$ python -q
>>> import numpy as np
>>> from numpy import linalg as LA
>>> np.set_printoptions(precision=1, suppress=True, linewidth=120, legacy="1.25")
>>> feats = np.load("mat.npy")
>>> feats
array([[0., 1.],
       [1., 0.]])
>>> # symmetric
>>> LA.norm(feats, axis=0)
array([1., 1.])
>>> vec = np.array([-2, 3])
>>> print(np.round(LA.det(feats), 1))
-1.0
>>> LA.inv(feats)
array([[0., 1.],
       [1., 0.]])
>>> round(float(LA.norm(vec)), 1), round(float(LA.norm(feats @ vec)), 1)
(3.6, 3.6)
>>> print([p for p in range(1, 25) if np.allclose(LA.matrix_power(feats, p), np.eye(2))])
[2, 4, 6, 8, 10, 12, 14, 16, 18, 20, 22, 24]
>>> np.sort(np.abs(np.degrees(np.angle(LA.eigvals(feats)))))
array([  0., 180.])
>>> [round(float(LA.det(feats[:i, :i])), 2) + 0 for i in range(1, 3)]
[0.0, -1.0]
>>> vals, vecs = LA.eig(feats)
>>> np.prod(vals)
-1.0
>>> print(feats @ vecs[:, 0] - vals[0] * vecs[:, 0])
[0. 0.]
>>> print(np.sort(LA.eigvals(feats.T)))
[-1.  1.]
>>> print(vals)
[ 1. -1.]
>>> np.sort(LA.eigvals(LA.inv(feats)))
array([-1.,  1.])
>>> M2 = np.array([[2, 0, 2], [1, 0, 3]])
>>> print(feats @ M2)
[[1. 0. 3.]
 [2. 0. 2.]]
>>> print(np.einsum("ik,kj->ji", feats, M2))
[[1. 2.]
 [0. 0.]
 [3. 2.]]
>>> LA.matrix_rank(feats @ M2)
2
>>> LA.matrix_rank(np.vstack([feats, M2.T]))
2
>>> print(M2.T @ feats.T)
[[1. 2.]
 [0. 0.]
 [3. 2.]]
>>> print(np.einsum("ij->j", feats))
[1. 1.]
>>> np.einsum("ik,kj->ij", feats, M2)
array([[1., 0., 3.],
       [2., 0., 2.]])
>>> O, _ = LA.qr(np.array([[0.1, -0.9, 1.3], [-1.9, 0.9, -0.9], [0.6, 0.8, -0.8]]))
>>> F = O[:, :3]
>>> F
array([[-0.1, -0.6,  0.8],
       [ 1. ,  0.2,  0.2],
       [-0.3,  0.7,  0.6]])
>>> print(round(float(LA.eigvals(F).sum().real), 1))
0.8
>>> round(float(np.einsum("ii->", F)), 1)
0.8
>>> np.round(LA.det(F.T), 1)
1.0
>>> r0 = np.array([2, 2, 0])
>>> M2 = F + np.outer(r0, np.eye(3)[1])
>>> M2
array([[-0.1,  1.4,  0.8],
       [ 1. ,  2.2,  0.2],
       [-0.3,  0.7,  0.6]])
>>> LA.matrix_rank(LA.inv(M2) - LA.inv(F), tol=1e-8)
1
>>> vec = np.array([9, 3, -1])
>>> rhs = F @ vec
>>> rhs
array([-3.1,  8.9, -1.1])
>>> np.round(LA.solve(F.T, F[0]), 1) + 0
array([1., 0., 0.])
>>> np.round(LA.solve(F, rhs + F[:, 2]), 1) + 0
array([9., 3., 0.])
>>> LA.solve(F, -3 * rhs)
array([-27.,  -9.,   3.])
>>> vec = np.array([0, -1, 2])
>>> LA.inv(F)
array([[-0.1,  1. , -0.3],
       [-0.6,  0.2,  0.7],
       [ 0.8,  0.2,  0.6]])
>>> np.round(F.T @ (F @ vec), 1) + 0
array([ 0., -1.,  2.])
>>> round(LA.det(F), 1)
1.0
>>> print(3 - LA.matrix_rank(F - np.eye(3), tol=1e-8))
1
>>> F @ F
array([[-0.8,  0.5,  0.3],
       [ 0.1, -0.4,  0.9],
       [ 0.5,  0.8,  0.3]])
>>> F.inv()
Traceback (most recent call last):
  File "<python-input-50>", line 1, in <module>
    F.inv()
    ^^^^^
AttributeError: 'numpy.ndarray' object has no attribute 'inv'
>>> LA.matrix_power(F, 4)
array([[ 0.9, -0.4,  0.3],
       [ 0.4,  0.9, -0.1],
       [-0.2,  0.2,  1. ]])
>>> print(np.round(LA.det(F), 1))
1.0
>>> np.sort(np.abs(LA.eigvals(F)))
array([1., 1., 1.])
>>> rng = np.random.default_rng(97)
>>> theta = rng.uniform(0, 2 * np.pi, 13)
>>> O, _ = LA.qr(np.array([[-0.3, -1.0], [1.9, -0.9], [0.0, 0.6], [1.1, 1.0]]))
>>> W0 = 20 * np.c_[np.cos(theta), np.sin(theta)] @ O.T
>>> print(W0.round(1) + 0)
[[ 11.4   0.   -6.  -15.3]
 [ -2.3 -19.2   2.8  -4.1]
 [  4.1 -15.9  -0.8 -11.3]
 [ -1.1  18.2  -0.9   8.2]
 [-11.5  -0.6   6.1  15.1]
 [ 11.5   8.4  -6.8 -12.3]
 [ -5.   14.9   1.4  12.2]
 [ -6.1  13.7   2.   13.1]
 [ -7.7 -17.2   5.5   3.9]
 [ 11.6   1.5  -6.2 -14.9]
 [  1.5  19.1  -2.4   5.1]
 [-11.3   0.7   5.9  15.4]
 [ -4.  -19.2   3.7  -1.8]]
>>> rk = LA.matrix_rank(W0)
>>> rk
2
>>> N = LA.svd(W0)[2][rk:].T
>>> np.allclose(W0 @ N, 0)
True
>>> N.shape
(4, 2)
>>> [int(LA.matrix_rank(W0[:i])) for i in range(1, len(W0) + 1)]
[1, 2, 2, 2, 2, 2, 2, 2, 2, 2, 2, 2, 2]
>>> LA.matrix_rank(W0.T @ W0), LA.matrix_rank(W0 @ W0.T)
(2, 2)
>>> Uu, sigma, VT = LA.svd(W0)
>>> print(sigma.round(1) + 0)
[54.7 47.   0.   0. ]
>>> M2 = Uu[:, :2] @ np.diag(sigma[:2]) @ VT[:2]
>>> round(float(LA.norm(W0 - M2) / LA.norm(W0)), 1)
0.0
>>> np.round(np.abs(W0 - M2).max(), 1)
0.0
>>> np.round(LA.norm(W0 - M2, 2), 1), np.round(sigma[2], 1)
(0.0, 0.0)
>>> G = np.cov(W0, rowvar=False)
>>> np.corrcoef(W0.T)
array([[ 1. ,  0.1, -1. , -0.9],
       [ 0.1,  1. , -0.4,  0.4],
       [-1. , -0.4,  1. ,  0.7],
       [-0.9,  0.4,  0.7,  1. ]])
>>> W0.std(axis=0)
array([ 7.9, 13.8,  4.4, 11.2])
>>> np.median(W0, axis=0)
array([-2.3,  0.7,  1.4,  3.9])
>>> np.round(LA.eigvalsh(G)[::-1], 1) + 0
array([247.7, 183.7,   0. ,   0. ])
>>> np.polyfit(W0[:, 1], W0[:, 0], 1)
array([ 0.1, -0.7])
>>> np.argsort(-W0.std(axis=0).round(6), kind="stable")
array([1, 3, 0, 2])
